% python3 -q
>>> import numpy as np
>>> np.set_printoptions(suppress=True, linewidth=100)
>>> rnd = lambda a: np.round(a, 4) + 0
>>> sigma = 20 * 0.2 ** np.arange(4)
>>> rng = np.random.default_rng(287)
>>> W0 = rng.normal(size=(12, 4)) * rng.permutation(sigma)
>>> rnd(W0)
array([[ -5.8077, -15.0801,  -0.006 ,   1.1769],
       [  1.6748,  22.9336,  -0.1334,   0.9799],
       [ -0.2416, -17.9281,  -0.1191,   0.1284],
       [  7.4315,  17.6074,  -0.388 ,   0.9082],
       [ -0.2181,  23.6951,  -0.1639,  -0.2393],
       [ -6.0348,  -0.1525,  -0.1792,   0.8569],
       [ -1.8344,   4.6449,  -0.2219,   1.436 ],
       [ -0.0777, -13.6956,  -0.132 ,   2.2034],
       [  0.2503,  -1.9019,  -0.0194,   1.4391],
       [ -1.7796, -15.0959,   0.5179,  -0.8292],
       [  0.8018,  12.0362,   0.0783,   0.1696],
       [ -0.4635,  22.6783,  -0.0181,  -0.3686]])
>>> vec = np.array([-2, -2, -2, -2])
>>> target = W0 @ vec
>>> rnd(np.linalg.pinv(W0) @ W0)
array([[1., 0., 0., 0.],
       [0., 1., 0., 0.],
       [0., 0., 1., 0.],
       [0., 0., 0., 1.]])
>>> print(rnd(np.linalg.solve(W0.T @ W0, W0.T @ target)))
[-2. -2. -2. -2.]
>>> target = target + 0.02 * rng.normal(size=12)
>>> print(rnd(target))
[ 39.4625 -50.8777  36.331  -51.1204 -46.1425  11.0214  -8.068   23.3905   0.4636  34.3857 -26.1273
 -43.6491]
>>> beta, *_ = np.linalg.lstsq(W0, target)
>>> rnd(W0.T @ (target - W0 @ beta))
array([0., 0., 0., 0.])
>>> rnd(np.linalg.norm(target - W0 @ beta))
np.float64(0.0594)
